% python3 -q
>>> import numpy as np
>>> from numpy import linalg as LA
>>> np.set_printoptions(precision=3, suppress=True, linewidth=100)
>>> rd = lambda a: np.round(a, 3) + 0
>>> arr = 0.5 ** np.abs(np.subtract.outer(np.arange(3), np.arange(3)))
>>> print(arr)
[[1.   0.5  0.25]
 [0.5  1.   0.5 ]
 [0.25 0.5  1.  ]]
>>> t3 = np.stack([arr, 2 * arr, arr[::-1]])
>>> print(t3.shape)
(3, 3, 3)
>>> print((t3 @ arr.T).shape)
(3, 3, 3)
>>> print(rd(LA.det(t3)))
[ 0.562  4.5   -0.562]
>>> print(np.einsum("bij,cij->bc", t3, t3))
[[ 4.125  8.25   3.   ]
 [ 8.25  16.5    6.   ]
 [ 3.     6.     4.125]]
>>> print(t3.sum(axis=0))
[[3.25 2.   1.75]
 [2.   4.   2.  ]
 [1.75 2.   3.25]]
>>> other = arr / LA.norm(arr, axis=1, keepdims=True)
>>> G = other @ other.T
>>> print(rd(np.degrees(np.arccos(np.clip(G[1, 0], -1, 1)))))
36.699
>>> print((np.abs(G) > 0.9).astype(int))
[[1 0 0]
 [0 1 0]
 [0 0 1]]
>>> print(rd(G[1]))
[0.802 1.    0.802]
>>> print(np.argwhere(np.triu(np.abs(G) > 0.95, 1)))
[]
>>> print(rd(LA.norm(other, axis=1)))
[1. 1. 1.]
>>> A = np.loadtxt("block7.csv", delimiter=",")
>>> print(A)
[[  0.024  -0.018   0.814 -10.979  -2.968   0.425  -2.778  -1.595]
 [ -0.234  -0.246  -0.099 -14.63   -8.774  -0.271   1.975   5.371]
 [  0.077   0.09   -0.425  -0.711  -5.814   0.055  -1.062   3.711]
 [  0.015  -0.109  -0.254 -20.346  -6.322  -0.14    1.021  -0.528]
 [  0.008   0.006  -0.756 -11.563  11.847  -0.421  -0.13   -1.32 ]
 [ -0.271  -0.005  -0.016   3.341 -12.929  -0.439  -0.418   0.373]
 [  0.051   0.147  -0.063  -7.864  -4.304   0.15    0.828   0.645]
 [ -0.126   0.055   0.194  11.352   5.979  -0.081   0.288   2.173]
 [  0.012   0.077  -0.539  -0.761  -0.386   0.441  -1.371   0.667]
 [  0.15   -0.025   0.376  11.838   3.401  -0.393   0.561   1.103]
 [ -0.147   0.026  -1.28   -0.302  -0.939  -0.133   1.736   3.947]
 [ -0.112  -0.042   0.619   2.849   6.274   0.624  -0.234   2.019]
 [  0.001   0.004   0.122 -10.175  10.338  -0.001  -0.277   2.69 ]
 [  0.004   0.138  -0.013   0.232   0.93   -0.229  -0.452  -1.67 ]
 [ -0.168   0.007   1.479  -6.236   4.594   0.195  -0.505   3.408]
 [ -0.193   0.012  -1.235 -13.954   3.952   0.159  -0.011  -2.784]
 [  0.312   0.019   0.395   2.22  -10.892   0.39    1.208   2.511]
 [  0.053  -0.04    0.298  -8.192   3.419   0.616  -0.357  -1.086]
 [ -0.031  -0.027  -0.885   2.372  -1.057   0.203  -0.469   0.188]
 [  0.136  -0.079   0.071 -21.109   5.251  -0.196  -0.189  -0.235]
 [  0.006   0.091  -0.75    8.963   6.303   0.403  -2.104   0.909]
 [  0.284   0.005  -0.488  -9.385  -0.446  -0.473  -0.006   1.868]
 [  0.006  -0.024  -0.016  -3.611   2.586   0.023   1.989   1.344]
 [ -0.03    0.041   0.177   1.453  -2.522   0.091   2.127  -0.086]
 [ -0.172  -0.087   0.069  -3.825  -6.223   0.186   0.84   -2.626]
 [ -0.247  -0.087   1.071  19.267  -1.887   0.179   1.463   0.001]
 [ -0.019  -0.055   0.632  21.516  -5.296   0.146  -0.62   -0.85 ]
 [ -0.117  -0.061  -1.641   6.836   1.503   0.046   0.174   2.626]
 [ -0.147   0.005  -0.614   3.09    7.038  -0.487  -0.534   3.244]]
>>> theta = np.radians(120)
>>> r_ = np.eye(3)
>>> r_[1, 1] = r_[0, 0] = np.cos(theta)
>>> r_[1, 0], r_[0, 1] = -np.sin(theta), np.sin(theta)
>>> print(rd(r_))
[[-0.5    0.866  0.   ]
 [-0.866 -0.5    0.   ]
 [ 0.     0.     1.   ]]
>>> other = arr @ r_.T
>>> print(np.allclose(LA.norm(arr, axis=1), LA.norm(other, axis=1)))
True
>>> print(np.allclose(arr @ arr.T, other @ other.T))
True
>>> f = np.array([-1, 1])
>>> print(rd(np.polyval(f, A[10])))
[ 1.147  0.974  2.28   1.302  1.939  1.133 -0.736 -2.947]
>>> print(rd(np.convolve(A[10], f)))
[ 0.147 -0.173  1.306 -0.978  0.637 -0.806 -1.869 -2.211  3.947]
>>> print(rd(np.cross(A[10, :3], A[26, :3])))
[-0.054  0.117  0.009]
>>> mat = np.loadtxt("w.csv", delimiter=",")
>>> print(mat)
[[ 1.  0.  0.  0.  0.  0.  0.  0.  0.]
 [ 0.  4.  0.  0.  0.  0.  0.  0.  0.]
 [ 0.  0. -2.  0.  0.  0.  0.  0.  0.]
 [ 0.  0.  0.  2.  0.  0.  0.  0.  0.]
 [ 0.  0.  0.  0. -4.  0.  0.  0.  0.]
 [ 0.  0.  0.  0.  0.  3.  0.  0.  0.]
 [ 0.  0.  0.  0.  0.  0.  5.  0.  0.]
 [ 0.  0.  0.  0.  0.  0.  0.  5.  0.]
 [ 0.  0.  0.  0.  0.  0.  0.  0.  0.]]
>>> r = LA.matrix_rank(mat)
>>> print(r)
8
>>> ns = LA.svd(mat)[2][r:].T
>>> print(ns.shape)
(9, 1)
>>> print([int(LA.matrix_rank(np.delete(mat, i, axis=0))) for i in range(9)])
[7, 7, 7, 7, 7, 7, 7, 7, 8]
>>> print(mat @ ns)
[[0.]
 [0.]
 [0.]
 [0.]
 [0.]
 [0.]
 [0.]
 [0.]
 [0.]]
>>> print(np.allclose(mat @ ns, 0))
True
>>> t3 = np.stack([mat, -2 * mat, mat[::-1]])
>>> print(LA.matrix_rank(t3))
[8 8 8]
>>> print(np.einsum("bij,cij->bc", t3, t3))
[[ 100. -200.   16.]
 [-200.  400.  -32.]
 [  16.  -32.  100.]]
>>> print(LA.matrix_rank(t3.reshape(3, -1)))
2
>>> print(t3.sum(axis=0))
[[-1.  0.  0.  0.  0.  0.  0.  0.  0.]
 [ 0. -4.  0.  0.  0.  0.  0.  5.  0.]
 [ 0.  0.  2.  0.  0.  0.  5.  0.  0.]
 [ 0.  0.  0. -2.  0.  3.  0.  0.  0.]
 [ 0.  0.  0.  0.  0.  0.  0.  0.  0.]
 [ 0.  0.  0.  2.  0. -3.  0.  0.  0.]
 [ 0.  0. -2.  0.  0.  0. -5.  0.  0.]
 [ 0.  4.  0.  0.  0.  0.  0. -5.  0.]
 [ 1.  0.  0.  0.  0.  0.  0.  0.  0.]]
>>> print(t3.shape)
(3, 9, 9)
>>> print(rd(LA.det(t3)))
[0. 0. 0.]
>>> proj = np.triu(np.array([[2, 0, 2], [1, 5, 5], [2, 5, 5]]), 1) + np.eye(3)
>>> other = proj @ arr @ LA.inv(proj)
>>> print(other)
[[  1.5    1.5   -8.25]
 [  1.75   3.5  -15.5 ]
 [  0.25   0.5   -2.  ]]
>>> print(rd(np.poly(other)))
[ 1.    -3.     2.437 -0.562]
>>> print(proj @ arr - arr @ proj)
[[ 0.5   1.   -2.5 ]
 [ 1.25  2.5  -1.  ]
 [ 0.    0.   -3.  ]]
